>>> import numpy as np
>>> np.set_printoptions(precision=2, suppress=True, linewidth=140, sign=" ")
>>> A = np.array([[2.0, 0.0, -1.0, 0.0],
...     [2.0, 1.0, 1.0, 0.0],
...     [2.0, -1.0, -1.0, 0.0],
...     [0.0, 0.0, 0.0, 1.0]])
>>> T = np.stack([A, 3 * A, A[::-1]])
>>> print(np.linalg.det(T))
[   4.  324.    4.]
>>> np.einsum("bij,cij->bc", T, T)
array([[  18.,   54.,    4.],
       [  54.,  162.,   12.],
       [   4.,   12.,   18.]])
>>> f = np.array([1, 4, 0, 5])
>>> A2 = A + np.outer(f, np.eye(4)[0])
>>> A2
array([[ 3.,  0., -1.,  0.],
       [ 6.,  1.,  1.,  0.],
       [ 2., -1., -1.,  0.],
       [ 5.,  0.,  0.,  1.]])
>>> round(np.linalg.det(A2) / np.linalg.det(A), 2), np.round(1 + np.linalg.solve(A, f)[0], 2)
(np.float64(2.0), np.float64(2.0))
>>> np.linalg.matrix_rank(A2 - A)
np.int64(1)
>>> np.round(np.linalg.det(2 * A), 2), np.round(np.linalg.det(A), 2)
(np.float64(64.0), np.float64(4.0))
>>> np.round(np.linalg.det(A[::-1]), 2)
np.float64(4.0)
>>> np.linalg.eigvals(A)
array([ 2.+0.j  ,  0.+1.41j,  0.-1.41j,  1.+0.j  ])
>>> round(np.linalg.eigvals(A).sum().real, 2)
np.float64(3.0)
>>> np.einsum("ii->", A)
np.float64(3.0)
>>> A2 = np.array([[1], [1], [1]])
>>> basis = np.array([[1, -6, -1, 5]])
>>> data = A2 @ basis
>>> data
array([[ 1, -6, -1,  5],
       [ 1, -6, -1,  5],
       [ 1, -6, -1,  5]])
>>> U, sv, VT = np.linalg.svd(data)
>>> sv.round(2) + 0
array([ 13.75,   0.  ,   0.  ])
>>> A2 = U[:, :1] @ np.diag(sv[:1]) @ VT[:1]
>>> round(np.linalg.norm(data - A2, 2), 2), np.round(sv[1], 2)
(np.float64(0.0), np.float64(0.0))
>>> np.linalg.matrix_rank(A2)
np.int64(1)
>>> round(float(np.linalg.norm(data - A2) / np.linalg.norm(data)), 2)
0.0
